$ python -q
>>> import numpy as np
>>> from numpy import linalg as LA
>>> np.set_printoptions(suppress=True, linewidth=200)
>>> mat = np.load("layer3.npy")
>>> print(mat)
[[ 243  156   12   -7  177  -88  107   16   97   50]
 [ 156  131   10   15   99  -51   92   22   80   -2]
 [  12   10  140    2  -12  -22  -12   36  -10  -80]
 [  -7   15    2   94  -18   -7   13  -14   19   20]
 [ 177   99  -12  -18  173  -18   -6  -55   96   52]
 [ -88  -51  -22   -7  -18   98 -133  -81   11  -34]
 [ 107   92  -12   13   -6 -133  234  137  -12   30]
 [  16   22   36  -14  -55  -81  137  115  -47  -24]
 [  97   80  -10   19   96   11  -12  -47   82    6]
 [  50   -2  -80   20   52  -34   30  -24    6  120]]
>>> print(LA.cond(mat) > 100)
True
>>> print(np.argsort(-LA.norm(mat, axis=0).round(6), kind="stable")[:3])
[0 6 4]
>>> Uu, sigma, Vt = LA.svd(mat)
>>> print(sigma.round(1) + 0)
[622.3 396.  218.6 111.1  82.    0.    0.    0.    0.    0. ]
>>> print(np.argmax(sigma[:-1] / (sigma[1:] + 1e-6)) + 1)
5
>>> out = Uu[:, :5] @ np.diag(sigma[:5]) @ Vt[:5]
>>> print(LA.matrix_rank(mat, rtol=0.05))
5
>>> print(np.round(LA.norm(mat - out, 2), 1), round(float(sigma[5]), 1))
0.0 0.0
>>> print(round(LA.norm(mat - out) / LA.norm(mat), 1))
0.0
>>> print(round(float(np.abs(mat - out).max()), 1))
0.0
>>> w, V = LA.eigh(mat)
>>> print(np.unique(w.round(6) + 0, return_counts=True)[1])
[5 1 1 1 1 1]
>>> print(np.round(LA.eigvalsh(mat @ mat), 1) + 0)
[     0.       0.       0.       0.       0.    6717.8  12344.9  47784.2 156842.5 387258.7]
>>> print(w.sum(), np.trace(mat))
1430.0 1430
>>> print(np.round(V.T @ mat @ V, 1) + 0)
[[  0.    0.    0.    0.    0.    0.    0.    0.    0.    0. ]
 [  0.    0.    0.    0.    0.    0.    0.    0.    0.    0. ]
 [  0.    0.    0.    0.    0.    0.    0.    0.    0.    0. ]
 [  0.    0.    0.    0.    0.    0.    0.    0.    0.    0. ]
 [  0.    0.    0.    0.    0.    0.    0.    0.    0.    0. ]
 [  0.    0.    0.    0.    0.   82.    0.    0.    0.    0. ]
 [  0.    0.    0.    0.    0.    0.  111.1   0.    0.    0. ]
 [  0.    0.    0.    0.    0.    0.    0.  218.6   0.    0. ]
 [  0.    0.    0.    0.    0.    0.    0.    0.  396.    0. ]
 [  0.    0.    0.    0.    0.    0.    0.    0.    0.  622.3]]
>>> m1 = np.load("block19.npy")
>>> print(m1)
[[0 1 0 0 0 0]
 [1 0 0 1 0 0]
 [0 0 0 0 0 0]
 [0 1 0 0 1 0]
 [0 0 0 1 0 1]
 [0 0 0 0 1 0]]
>>> Uu, sigma, Vt = LA.svd(m1)
>>> V = Vt[:(sigma > 1e-8).sum()]
>>> rng = np.random.default_rng(52)
>>> x = m1[1] + -2 * m1[4] + rng.integers(2) * np.eye(6)[1]
>>> print(x)
[ 1.  1.  0. -1.  0. -2.]
>>> print(np.round(np.diag(V.T @ V), 1))
[0.7 1.  0.  0.7 1.  0.7]
>>> print(round(float(LA.norm(x - V.T @ V @ x)), 1))
0.0
>>> u = np.array([2, 2])
>>> print(np.correlate(m1[4], m1[0], "full"))
[0 0 0 0 0 0 0 1 0 1 0]
>>> F = np.tril(np.array([[-3, -9, 2, 3, -7, 2, -4, -5, -9],
...     [8, -1, 7, -1, -6, -4, 7, -9, 4],
...     [6, 3, 4, -7, 7, 9, 5, -4, 9],
...     [-5, 1, -1, -3, 8, -8, -4, -6, -9],
...     [-6, -7, -2, 2, 9, 2, -5, 7, 5],
...     [-2, 2, 0, -5, 5, 6, 0, -3, -6],
...     [5, 2, -9, -9, -5, -9, 6, -7, 6],
...     [1, 4, -3, -8, -8, -1, -2, 3, 5],
...     [-2, -7, -6, 6, 6, 2, 4, -8, -7]]), -1) + np.eye(9, dtype=int)
>>> print(F)
[[ 1  0  0  0  0  0  0  0  0]
 [ 8  1  0  0  0  0  0  0  0]
 [ 6  3  1  0  0  0  0  0  0]
 [-5  1 -1  1  0  0  0  0  0]
 [-6 -7 -2  2  1  0  0  0  0]
 [-2  2  0 -5  5  1  0  0  0]
 [ 5  2 -9 -9 -5 -9  1  0  0]
 [ 1  4 -3 -8 -8 -1 -2  1  0]
 [-2 -7 -6  6  6  2  4 -8  1]]
>>> print(LA.matrix_rank(F - F[0, 0] * np.eye(9)))
8
>>> print(F @ F)
[[   1    0    0    0    0    0    0    0    0]
 [  16    1    0    0    0    0    0    0    0]
 [  36    6    1    0    0    0    0    0    0]
 [  -8   -1   -2    1    0    0    0    0    0]
 [ -90  -18   -6    4    1    0    0    0    0]
 [   7  -36   -5    0   10    1    0    0    0]
 [  65  -15    1   17  -55  -18    1    0    0]
 [  96   41   36   -9  -11   16   -4    1    0]
 [-154  -88  -42   42   66  -24   24  -16    1]]
>>> print(np.prod(np.diag(F)), round(LA.det(F), 1))
1 1.0
>>> Uu, sigma, Vt = LA.svd(F)
>>> print(np.argmax(sigma[:-1] / (sigma[1:] + 1e-6)) + 1)
8
>>> print(sigma.round(1) + 0)
[22.9 14.7 12.3  7.8  5.2  3.9  1.1  0.1  0. ]
>>> out = Uu[:, :8] @ np.diag(sigma[:8]) @ Vt[:8]
>>> print(out.round(1) + 0)
[[ 1.  0.  0.  0.  0.  0.  0.  0.  0.]
 [ 8.  1.  0.  0.  0.  0.  0.  0.  0.]
 [ 6.  3.  1.  0.  0.  0.  0.  0.  0.]
 [-5.  1. -1.  1.  0.  0.  0.  0.  0.]
 [-6. -7. -2.  2.  1.  0.  0.  0.  0.]
 [-2.  2.  0. -5.  5.  1.  0.  0.  0.]
 [ 5.  2. -9. -9. -5. -9.  1.  0.  0.]
 [ 1.  4. -3. -8. -8. -1. -2.  1.  0.]
 [-2. -7. -6.  6.  6.  2.  4. -8.  1.]]
>>> out = mat + rng.integers(-2, 3, (10, 5)) @ rng.integers(-2, 3, (5, 10))
>>> print(out)
[[ 239  159   14  -11  177  -90  108   17   97   48]
 [ 150  135   12    7   98  -55   95   25   84   -6]
 [  15   14  134   -4  -20  -19   -8   30  -12  -73]
 [  -7   18    6  102  -16   -9    8  -17   19   12]
 [ 172  109  -12  -28  169  -20   -4  -56   97   48]
 [ -89  -51  -18   -1  -14   95 -137  -79   15  -43]
 [ 113   88  -18   13   -4 -127  232  141  -12   34]
 [  19   25   30  -20  -61  -78  140  112  -47  -19]
 [  99   85  -13   17   97   16  -16  -47   77    6]
 [  55   -9  -84   22   51  -33   32  -22   12  123]]
>>> print(np.round(LA.svd(out - mat, compute_uv=False), 1) + 0)
[27.9 24.6 14.3 10.5  8.5  0.   0.   0.   0.   0. ]
>>> print(out - mat)
[[ -4   3   2  -4   0  -2   1   1   0  -2]
 [ -6   4   2  -8  -1  -4   3   3   4  -4]
 [  3   4  -6  -6  -8   3   4  -6  -2   7]
 [  0   3   4   8   2  -2  -5  -3   0  -8]
 [ -5  10   0 -10  -4  -2   2  -1   1  -4]
 [ -1   0   4   6   4  -3  -4   2   4  -9]
 [  6  -4  -6   0   2   6  -2   4   0   4]
 [  3   3  -6  -6  -6   3   3  -3   0   5]
 [  2   5  -3  -2   1   5  -4   0  -5   0]
 [  5  -7  -4   2  -1   1   2   2   6   3]]
>>> print(np.abs(out - mat).sum(axis=1))
[19 39 49 35 39 37 34 38 27 33]
>>> print(LA.matrix_rank(out - mat, tol=1e-8))
5
>>> t3 = np.stack([F, 3 * F, F[::-1]])
>>> print(np.round(LA.det(t3), 1))
[    1. 19683.     1.]
>>> print(np.einsum("bij,cij->bc", t3, t3))
[[ 997 2991  182]
 [2991 8973  546]
 [ 182  546  997]]
>>> print(np.round(LA.norm(t3, axis=(1, 2)), 1))
[31.6 94.7 31.6]
>>> print((t3 @ F.T).shape)
(3, 9, 9)
>>> labels = rng.permutation(9)
>>> print(labels)
[0 5 1 8 2 7 6 3 4]
>>> out = F[labels][:, labels]
>>> print(np.round(np.sort(np.abs(LA.eigvals(out))), 1))
[1. 1. 1. 1. 1. 1. 1. 1. 1.]
>>> print(np.trace(out))
9
>>> print(np.diag(out))
[1 1 1 1 1 1 1 1 1]
>>> print(out)
[[ 1  0  0  0  0  0  0  0  0]
 [-2  1  2  0  0  0  0 -5  5]
 [ 8  0  1  0  0  0  0  0  0]
 [-2  2 -7  1 -6 -8  4  6  6]
 [ 6  0  3  0  1  0  0  0  0]
 [ 1 -1  4  0 -3  1 -2 -8 -8]
 [ 5 -9  2  0 -9  0  1 -9 -5]
 [-5  0  1  0 -1  0  0  1  0]
 [-6  0 -7  0 -2  0  0  2  1]]
>>> print(round(float(LA.det(out)), 1), round(LA.det(F[labels]), 1))
1.0 1.0
>>> u = np.array([2, 0, 1, 0, 2])
>>> M = np.array([np.roll(u, i) for i in range(5)])
>>> print(M)
[[2 0 1 0 2]
 [2 2 0 1 0]
 [0 2 2 0 1]
 [1 0 2 2 0]
 [0 1 0 2 2]]
>>> print(np.allclose(M @ M.T, M.T @ M))
True
>>> print((M @ M)[0])
[4 4 4 4 9]
>>> print(M @ np.ones(5))
[5. 5. 5. 5. 5.]
>>> labels = rng.permutation(5)
>>> out = M[:, labels] * rng.choice([-1, 1], 5)
>>> print(out)
[[ 0 -2  0  2  1]
 [ 1  0 -2  2  0]
 [ 0 -1 -2  0  2]
 [ 2  0  0  1  2]
 [ 2 -2 -1  0  0]]
>>> Uu, _, Vt = LA.svd(M.T @ out)
>>> print(np.round(Uu @ Vt, 1) + 0)
[[ 0.  0.  0.  1.  0.]
 [ 0.  0. -1.  0.  0.]
 [ 0.  0.  0.  0.  1.]
 [ 1.  0.  0.  0.  0.]
 [ 0. -1.  0.  0.  0.]]
>>> labels = rng.permutation(5)
>>> print(labels)
[4 3 0 1 2]
>>> out = M[labels][:, labels]
>>> print(np.trace(out))
10
>>> print(out)
[[2 2 0 1 0]
 [0 2 1 0 2]
 [2 0 2 0 1]
 [0 1 2 2 0]
 [1 0 0 2 2]]
>>> print(np.diag(out))
[2 2 2 2 2]
>>> x = np.array([0, 0, 2, 1, 2])
>>> y = out @ x
>>> print(y)
[1 6 6 6 6]
>>> print(np.round(LA.solve(out, -3 * y), 1))
[ 0.  0. -6. -3. -6.]
>>> print(np.round(LA.solve(out, out[:, 3]), 1) + 0)
[0. 0. 0. 1. 0.]
>>> arr = np.loadtxt("x.csv", delimiter=",")
>>> print(arr)
[[ 1.   0.   0.   0.   0.   0.   0.   0.   0.   0. ]
 [ 0.   0.8  0.   0.   0.   0.   0.   0.  -0.6  0. ]
 [ 0.   0.   1.   0.   0.   0.   0.   0.   0.   0. ]
 [ 0.   0.   0.   1.   0.   0.   0.   0.   0.   0. ]
 [ 0.   0.   0.   0.   1.   0.   0.   0.   0.   0. ]
 [ 0.   0.   0.   0.   0.   1.   0.   0.   0.   0. ]
 [ 0.   0.   0.   0.   0.   0.   1.   0.   0.   0. ]
 [ 0.   0.   0.   0.   0.   0.   0.   1.   0.   0. ]
 [ 0.   0.6  0.   0.   0.   0.   0.   0.   0.8  0. ]
 [ 0.   0.   0.   0.   0.   0.   0.   0.   0.   1. ]]
>>> out = LA.inv(arr)
>>> print(out.round(1))
[[ 1.   0.   0.   0.   0.   0.   0.   0.   0.   0. ]
 [ 0.   0.8  0.   0.   0.   0.   0.   0.   0.6  0. ]
 [ 0.   0.   1.   0.   0.   0.   0.   0.   0.   0. ]
 [ 0.   0.   0.   1.   0.   0.   0.   0.   0.   0. ]
 [ 0.   0.   0.   0.   1.   0.   0.   0.   0.   0. ]
 [ 0.   0.   0.   0.   0.   1.   0.   0.   0.   0. ]
 [ 0.   0.   0.   0.   0.   0.   1.   0.   0.   0. ]
 [ 0.   0.   0.   0.   0.   0.   0.   1.   0.   0. ]
 [ 0.  -0.6  0.   0.   0.   0.   0.   0.   0.8  0. ]
 [ 0.   0.   0.   0.   0.   0.   0.   0.   0.   1. ]]
>>> print((np.abs(out) > 1e-9).astype(int))
[[1 0 0 0 0 0 0 0 0 0]
 [0 1 0 0 0 0 0 0 1 0]
 [0 0 1 0 0 0 0 0 0 0]
 [0 0 0 1 0 0 0 0 0 0]
 [0 0 0 0 1 0 0 0 0 0]
 [0 0 0 0 0 1 0 0 0 0]
 [0 0 0 0 0 0 1 0 0 0]
 [0 0 0 0 0 0 0 1 0 0]
 [0 1 0 0 0 0 0 0 1 0]
 [0 0 0 0 0 0 0 0 0 1]]
>>> print(np.round(arr @ out, 1) + 0)
[[1. 0. 0. 0. 0. 0. 0. 0. 0. 0.]
 [0. 1. 0. 0. 0. 0. 0. 0. 0. 0.]
 [0. 0. 1. 0. 0. 0. 0. 0. 0. 0.]
 [0. 0. 0. 1. 0. 0. 0. 0. 0. 0.]
 [0. 0. 0. 0. 1. 0. 0. 0. 0. 0.]
 [0. 0. 0. 0. 0. 1. 0. 0. 0. 0.]
 [0. 0. 0. 0. 0. 0. 1. 0. 0. 0.]
 [0. 0. 0. 0. 0. 0. 0. 1. 0. 0.]
 [0. 0. 0. 0. 0. 0. 0. 0. 1. 0.]
 [0. 0. 0. 0. 0. 0. 0. 0. 0. 1.]]
>>> print(np.allclose(out, arr.T))
True
>>> print(np.round(LA.det(arr) * out, 1))
[[ 1.   0.   0.   0.   0.   0.   0.   0.   0.   0. ]
 [ 0.   0.8  0.   0.   0.   0.   0.   0.   0.6  0. ]
 [ 0.   0.   1.   0.   0.   0.   0.   0.   0.   0. ]
 [ 0.   0.   0.   1.   0.   0.   0.   0.   0.   0. ]
 [ 0.   0.   0.   0.   1.   0.   0.   0.   0.   0. ]
 [ 0.   0.   0.   0.   0.   1.   0.   0.   0.   0. ]
 [ 0.   0.   0.   0.   0.   0.   1.   0.   0.   0. ]
 [ 0.   0.   0.   0.   0.   0.   0.   1.   0.   0. ]
 [ 0.  -0.6  0.   0.   0.   0.   0.   0.   0.8  0. ]
 [ 0.   0.   0.   0.   0.   0.   0.   0.   0.   1. ]]
>>> print(np.round(LA.slogdet(arr)[0], 1))
1.0
>>> print(np.round(LA.inv(out), 1))
[[ 1.   0.   0.   0.   0.   0.   0.   0.   0.   0. ]
 [ 0.   0.8  0.   0.   0.   0.   0.   0.  -0.6  0. ]
 [ 0.   0.   1.   0.   0.   0.   0.   0.   0.   0. ]
 [ 0.   0.   0.   1.   0.   0.   0.   0.   0.   0. ]
 [ 0.   0.   0.   0.   1.   0.   0.   0.   0.   0. ]
 [ 0.   0.   0.   0.   0.   1.   0.   0.   0.   0. ]
 [ 0.   0.   0.   0.   0.   0.   1.   0.   0.   0. ]
 [ 0.   0.   0.   0.   0.   0.   0.   1.   0.   0. ]
 [ 0.   0.6  0.   0.   0.   0.   0.   0.   0.8  0. ]
 [ 0.   0.   0.   0.   0.   0.   0.   0.   0.   1. ]]
